% python3 -q
>>> import numpy as np
>>> np.set_printoptions(precision=1, suppress=True, linewidth=200, legacy="1.25")
>>> X = np.load("arr.npy")
>>> X
array([[ 1.1,  0.1,  0.8, -0.5],
       [ 2.3,  0.2,  1.7, -1.1],
       [-0.6, -0.1, -0.4,  0.3]])
>>> # looks like rank 1
>>> np.round(np.linalg.norm(X), 1)
3.5
>>> np.unravel_index(np.abs(X).argmax(), X.shape)
(1, 0)
>>> K = np.load("layer19.npy")
>>> K
array([[ 1,  0,  0],
       [ 1, -1,  0],
       [-1,  0,  2]])
>>> def softmax(z):
...     e = np.exp(z - z.max(axis=-1, keepdims=True))
...     return e / e.sum(axis=-1, keepdims=True)
... 
>>> np.round(softmax(10 * K[0]), 1) + 0
array([1., 0., 0.])
>>> att = K @ K.T / np.sqrt(3)
>>> softmax(att)[0] @ K
array([ 0.7, -0.4,  0.3])
>>> softmax(att).round(6).argmax(axis=1)
array([0, 1, 2])
>>> x = np.array([3, 1, 3])
>>> target = K @ x
>>> target
array([3, 2, 3])
>>> np.linalg.solve(K.T, K[2])
array([ 0., -0.,  1.])
>>> np.linalg.solve(K, target + K[:, 2])
array([3., 1., 4.])
>>> np.linalg.solve(K, target)
array([3., 1., 3.])
>>> rng = np.random.default_rng(47367)
>>> z = rng.permutation(3)
>>> z
array([0, 2, 1])
>>> Y = K[z][:, z]
>>> np.diag(Y)
array([ 1,  2, -1])
>>> np.round(np.linalg.det(Y), 1), np.round(np.linalg.det(K[z]), 1)
(-2.0, 2.0)
>>> r0 = np.array([4, -2, 4])
>>> Y = K + np.outer(r0, np.eye(3)[1])
>>> Y
array([[ 1.,  4.,  0.],
       [ 1., -3.,  0.],
       [-1.,  4.,  2.]])
>>> round(np.linalg.det(Y) / np.linalg.det(K), 1), round(float(1 + np.linalg.solve(K, r0)[1]), 1)
(7.0, 7.0)
>>> np.linalg.matrix_rank(Y - K)
1
>>> np.linalg.matrix_rank(np.linalg.inv(Y) - np.linalg.inv(K), tol=1e-8)
1
>>> Y = np.array([[2, 3, 0, 0], [2, 0, 2, 0], [2, 1, 2, 0], [2, 3, 2, 3]])
>>> J = Y + Y.T
>>> J
array([[4, 5, 2, 2],
       [5, 0, 3, 3],
       [2, 3, 4, 2],
       [2, 3, 2, 6]])
>>> ev, evecs = np.linalg.eig(J)
>>> np.sort(np.linalg.eigvals(J @ J))
array([  4.7,  12.6,  14.5, 146.1])
>>> np.round(J @ evecs[:, 0] - ev[0] * evecs[:, 0], 1) + 0
array([0., 0., 0., 0.])
>>> [round(float(np.linalg.det(J[:i, :i])), 2) + 0 for i in range(1, 5)]
[4.0, -25.0, -76.0, -356.0]
>>> try:
...     np.linalg.cholesky(J)
... except np.linalg.LinAlgError as e:
...     print("failed:", e)
... 
failed: Matrix is not positive definite
>>> F = np.loadtxt("test14.csv", delimiter=",")
>>> F
array([[1. , 0. , 0. ],
       [0. , 1. , 0. ],
       [0. , 0.3, 0.7]])
>>> round(float(np.linalg.norm(F)), 1)
1.6
>>> np.zeros(3, 3)
Traceback (most recent call last):
  File "<python-input-43>", line 1, in <module>
    np.zeros(3, 3)
    ~~~~~~~~^^^^^^
TypeError: Cannot interpret '3' as a data type
>>> np.linalg.matrix_rank(F)
3
>>> np.linalg.svd(F, compute_uv=False)
array([1.1, 1. , 0.7])
>>> np.linalg.rank(F)
Traceback (most recent call last):
  File "<python-input-46>", line 1, in <module>
    np.linalg.rank(F)
    ^^^^^^^^^^^^^^
AttributeError: module 'numpy.linalg' has no attribute 'rank'
>>> hat = np.triu(np.array([[0, 9, 0], [0, 0, 6], [4, 9, 1]]), 1) + np.eye(3)
>>> Y = hat @ F @ np.linalg.inv(hat)
>>> np.poly(Y)
array([ 1. , -2.7,  2.4, -0.7])
>>> Y
array([[  1. ,   0. ,   0. ],
       [  0. ,   2.8, -12.6],
       [  0. ,   0.3,  -1.1]])
>>> z = rng.permutation(3)
>>> z
array([2, 1, 0])
>>> Y = F[z][:, z]
>>> np.allclose(Y, F)
False
>>> Y
array([[0.7, 0.3, 0. ],
       [0. , 1. , 0. ],
       [0. , 0. , 1. ]])
>>> np.diag(Y)
array([0.7, 1. , 1. ])
>>> np.sort(np.abs(np.linalg.eigvals(Y)))
array([0.7, 1. , 1. ])
>>> np.trace(Y)
2.7
>>> round(np.linalg.det(Y), 1), round(np.linalg.det(F[z]), 1)
(0.7, -0.7)
>>> np.prod(np.diag(F)), round(float(np.linalg.det(F)), 1)
(0.7, 0.7)
>>> np.sort(np.linalg.eigvals(F))
array([0.7, 1. , 1. ])
>>> [int(np.linalg.matrix_rank(np.linalg.matrix_power(F, p))) for p in range(1, 4)]
[3, 3, 3]
>>> O, evecs = np.linalg.qr(F[:, :1])[0], np.linalg.qr(F[:, 1:])[0]
>>> sv = np.linalg.svd(O.T @ evecs, compute_uv=False)
>>> np.round(np.linalg.norm(O @ O.T - evecs @ evecs.T, 2), 1)
1.0
>>> np.degrees(np.arccos(sv.clip(0, 1)))
array([90.])
>>> Z = np.array([[8, 9, 7], [8, 4, 6], [8, 0, 2]])
>>> M = (rng.random((19, 3)) < 0.25) @ Z
>>> M
array([[ 8,  0,  2],
       [ 0,  0,  0],
       [16,  4,  8],
       [ 8,  4,  6],
       [ 0,  0,  0],
       [ 0,  0,  0],
       [ 8,  9,  7],
       [ 0,  0,  0],
       [ 8,  0,  2],
       [ 8,  9,  7],
       [ 8,  4,  6],
       [ 8,  4,  6],
       [ 8,  4,  6],
       [ 0,  0,  0],
       [ 8,  0,  2],
       [ 0,  0,  0],
       [ 0,  0,  0],
       [ 8,  0,  2],
       [ 8,  4,  6]])
>>> cen = (M - M.mean(axis=0)) / M.std(axis=0)
>>> np.argwhere(np.abs(cen) > 2)
array([[2, 0],
       [6, 1],
       [9, 1]])
>>> c = np.linalg.lstsq(np.delete(cen, 1, axis=1), cen[:, 1])[0]
>>> round(float(1 - np.var(cen[:, 1] - np.delete(cen, 1, axis=1) @ c)), 1)
0.9
>>> Z = M[[17, 12]].astype(float)
>>> for _ in range(7):
...     z = np.linalg.norm(M[:, None] - Z, axis=-1).argmin(axis=1)
...     Z = np.array([M[z == j].mean(axis=0) for j in range(2)])
... 
>>> z
array([0, 0, 1, 1, 0, 0, 1, 0, 0, 1, 1, 1, 1, 0, 0, 0, 0, 0, 1])
>>> np.bincount(z)
array([11,  8])
>>> Z
array([[2.9, 0. , 0.7],
       [9. , 5.2, 6.5]])
>>> np.abs(Z[1] - Z[0]).argmax()
0
>>> Uu, sv = np.linalg.svd(Z)
Traceback (most recent call last):
  File "<python-input-80>", line 1, in <module>
    Uu, sv = np.linalg.svd(Z)
    ^^^^^^
ValueError: too many values to unpack (expected 2)
>>> Uu, sv, Vh = np.linalg.svd(Z, full_matrices=False)
>>> np.round(Uu.T @ Z @ Vh.T, 1) + 0
array([[12.5,  0. ],
       [ 0. ,  1.6]])
>>> np.abs(Uu[:, 0]).round(6).argmax()
1
>>> np.abs(Vh[0])
array([0.7, 0.4, 0.5])
>>> np.round(Vh @ Vh.T, 1) + 0
array([[1., 0.],
       [0., 1.]])
>>> np.cumsum(sv ** 2) / np.sum(sv ** 2)
array([1., 1.])
>>> sv
array([12.5,  1.6])
>>> np.allclose(Uu * sv @ Vh, Z)
True
>>> Y = np.array([[1, 2, 2], [-5, -3, -4], [-4, 5, -1]])
>>> np.einsum("ij,ij->i", M, M)
array([ 68,   0, 336, 116,   0,   0, 194,   0,  68, 194, 116, 116, 116,   0,  68,   0,   0,  68, 116])
>>> Y @ M
Traceback (most recent call last):
  File "<python-input-91>", line 1, in <module>
    Y @ M
    ~~^~~
ValueError: matmul: Input operand 1 has a mismatch in its core dimension 0, with gufunc signature (n?,k),(k,m?)->(n?,m?) (size 19 is different from 3)
>>> np.linalg.matrix_rank(M @ Y)
3
>>> np.einsum("ik,kj->ji", M, Y)
array([[  0,   0, -36, -36,   0,   0, -65,   0,   0, -65, -36, -36, -36,   0,   0,   0,   0,   0, -36],
       [ 26,   0,  60,  34,   0,   0,  24,   0,  26,  24,  34,  34,  34,   0,  26,   0,   0,  26,  34],
       [ 14,   0,   8,  -6,   0,   0, -27,   0,  14, -27,  -6,  -6,  -6,   0,  14,   0,   0,  14,  -6]])
>>> M @ Y
array([[  0,  26,  14],
       [  0,   0,   0],
       [-36,  60,   8],
       [-36,  34,  -6],
       [  0,   0,   0],
       [  0,   0,   0],
       [-65,  24, -27],
       [  0,   0,   0],
       [  0,  26,  14],
       [-65,  24, -27],
       [-36,  34,  -6],
       [-36,  34,  -6],
       [-36,  34,  -6],
       [  0,   0,   0],
       [  0,  26,  14],
       [  0,   0,   0],
       [  0,   0,   0],
       [  0,  26,  14],
       [-36,  34,  -6]])
